$ ipython --no-banner

In [1]: import numpy as np

In [2]: np.set_printoptions(precision=3, suppress=True, linewidth=160, sign=" ")

In [3]: rnd = lambda a: np.round(a, 3) + 0

In [4]: K = np.array([[5.0, 0.0, 0.0], [0.0, 5.0, 4.0], [0.0, 4.0, 5.0]])

In [5]: # 2 blocks once reordered

In [6]: t = np.radians(135)

In [7]: R = np.eye(3)

In [8]: R[0, 0] = R[1, 1] = np.cos(t)

In [9]: R[0, 1], R[1, 0] = -np.sin(t), np.sin(t)

In [10]: rnd(R)
Out[10]: 
array([[-0.707, -0.707,  0.   ],
       [ 0.707, -0.707,  0.   ],
       [ 0.   ,  0.   ,  1.   ]])

In [11]: out = K @ R.T

In [12]: rnd(np.linalg.det(R)), rnd(np.trace(R))
Out[12]: (np.float64(1.0), np.float64(-0.414))

In [13]: np.allclose(np.linalg.norm(K, axis=1), np.linalg.norm(out, axis=1))
Out[13]: True

In [14]: np.allclose(K @ K.T, out @ out.T)
Out[14]: True

In [15]: rnd(out)
Out[15]: 
array([[-3.536,  3.536,  0.   ],
       [-3.536, -3.536,  4.   ],
       [-2.828, -2.828,  5.   ]])

In [16]: print(rnd(np.abs(out - K).max(axis=0)))
[ 8.536  8.536  0.   ]

In [17]: arr = np.array([[0, 1, 0, 0, 0, 0, 0, 0],
    ...:     [0, 0, 0, 0, 0, 0, 1, 0],
    ...:     [0, 0, 0, 0, 1, 0, 0, 0],
    ...:     [0, 0, 0, 1, 0, 0, 0, 0],
    ...:     [0, 0, 0, 0, 0, 1, 0, 0],
    ...:     [0, 0, 0, 0, 0, 0, 0, 1],
    ...:     [1, 0, 0, 0, 0, 0, 0, 0],
    ...:     [0, 0, 1, 0, 0, 0, 0, 0]])

In [18]: arr
Out[18]: 
array([[ 0,  1,  0,  0,  0,  0,  0,  0],
       [ 0,  0,  0,  0,  0,  0,  1,  0],
       [ 0,  0,  0,  0,  1,  0,  0,  0],
       [ 0,  0,  0,  1,  0,  0,  0,  0],
       [ 0,  0,  0,  0,  0,  1,  0,  0],
       [ 0,  0,  0,  0,  0,  0,  0,  1],
       [ 1,  0,  0,  0,  0,  0,  0,  0],
       [ 0,  0,  1,  0,  0,  0,  0,  0]])

In [19]: print(np.allclose(arr, arr.T))
False

In [20]: print((arr - arr.T) / 2)
[[ 0.   0.5  0.   0.   0.   0.  -0.5  0. ]
 [-0.5  0.   0.   0.   0.   0.   0.5  0. ]
 [ 0.   0.   0.   0.   0.5  0.   0.  -0.5]
 [ 0.   0.   0.   0.   0.   0.   0.   0. ]
 [ 0.   0.  -0.5  0.   0.   0.5  0.   0. ]
 [ 0.   0.   0.   0.  -0.5  0.   0.   0.5]
 [ 0.5 -0.5  0.   0.   0.   0.   0.   0. ]
 [ 0.   0.   0.5  0.   0.  -0.5  0.   0. ]]

In [21]: np.trace(arr)
Out[21]: np.int64(1)

In [22]: print(arr @ arr.T)
[[ 1  0  0  0  0  0  0  0]
 [ 0  1  0  0  0  0  0  0]
 [ 0  0  1  0  0  0  0  0]
 [ 0  0  0  1  0  0  0  0]
 [ 0  0  0  0  1  0  0  0]
 [ 0  0  0  0  0  1  0  0]
 [ 0  0  0  0  0  0  1  0]
 [ 0  0  0  0  0  0  0  1]]

In [23]: arr.T @ arr
Out[23]: 
array([[ 1,  0,  0,  0,  0,  0,  0,  0],
       [ 0,  1,  0,  0,  0,  0,  0,  0],
       [ 0,  0,  1,  0,  0,  0,  0,  0],
       [ 0,  0,  0,  1,  0,  0,  0,  0],
       [ 0,  0,  0,  0,  1,  0,  0,  0],
       [ 0,  0,  0,  0,  0,  1,  0,  0],
       [ 0,  0,  0,  0,  0,  0,  1,  0],
       [ 0,  0,  0,  0,  0,  0,  0,  1]])

In [24]: rnd(np.linalg.norm(arr, axis=0))
Out[24]: array([ 1.,  1.,  1.,  1.,  1.,  1.,  1.,  1.])

In [25]: u = np.array([0, 1, -2, 0, 1, 1, 2, 0])

In [26]: out = arr + np.outer(u, np.eye(8)[5])

In [27]: rnd(np.linalg.det(out) / np.linalg.det(arr)), rnd(1 + np.linalg.solve(arr, u)[5])
Out[27]: (np.float64(2.0), np.float64(2.0))

In [28]: print(out)
[[ 0.  1.  0.  0.  0.  0.  0.  0.]
 [ 0.  0.  0.  0.  0.  1.  1.  0.]
 [ 0.  0.  0.  0.  1. -2.  0.  0.]
 [ 0.  0.  0.  1.  0.  0.  0.  0.]
 [ 0.  0.  0.  0.  0.  2.  0.  0.]
 [ 0.  0.  0.  0.  0.  1.  0.  1.]
 [ 1.  0.  0.  0.  0.  2.  0.  0.]
 [ 0.  0.  1.  0.  0.  0.  0.  0.]]
